$ python3 -q
>>> import numpy as np
>>> np.set_printoptions(precision=4, suppress=True, linewidth=140, sign=" ")
>>> m1 = np.load("dump.npy")
>>> m1
array([[-0.2,  0.9,  0.4],
       [-1.9,  1. , -0.3],
       [-0.1,  1. , -0.4],
       [ 1.1,  0.7, -0.3],
       [ 0.5,  1.9, -0.6],
       [-0.9,  0.4,  2.1],
       [ 1.4,  1.1,  0. ],
       [ 0.5, -0.6, -0.2],
       [ 0.6,  0.4, -0.3],
       [ 0.7, -0.6,  0.8],
       [ 0.5,  0.3,  0.6],
       [ 1.8, -1.6, -1.4],
       [-0.9,  0.1,  0.4],
       [ 1.7, -1.7, -1.2],
       [-0.2,  0.9,  1.6],
       [ 0.8,  1. ,  2. ],
       [ 2. , -2. , -9. ]])
>>> # row 16 is much longer than the rest
>>> vec = np.array([3, 3, 0])
>>> rhs = m1 @ vec
>>> coef, lr = np.zeros(3), 1 / np.linalg.norm(m1, 2) ** 2
>>> for i in range(300):
...     coef -= lr * m1.T @ (m1 @ coef - rhs)
...     if i % 50 == 0: print(i, round(np.linalg.norm(m1 @ coef - rhs), 4))
... 
0 13.0392
50 0.049
100 0.0002
150 0.0
200 0.0
250 0.0
>>> coef.round(4) + 0
array([ 3.,  3.,  0.])
>>> m1 @ m1
Traceback (most recent call last):
  File "<python-input-10>", line 1, in <module>
    m1 @ m1
    ~~~^~~~
ValueError: matmul: Input operand 1 has a mismatch in its core dimension 0, with gufunc signature (n?,k),(k,m?)->(n?,m?) (size 17 is different from 3)
>>> G = m1.T @ m1
>>> np.linalg.svd(m1, compute_uv=False) ** 2
array([ 111.4042,   15.75  ,   11.7458])
>>> np.linalg.eigvalsh(G)[::-1]
array([ 111.4042,   15.75  ,   11.7458])
>>> np.linalg.matrix_rank(G)
np.int64(3)
>>> np.diag(G)
array([ 20.86,  20.52,  97.52])
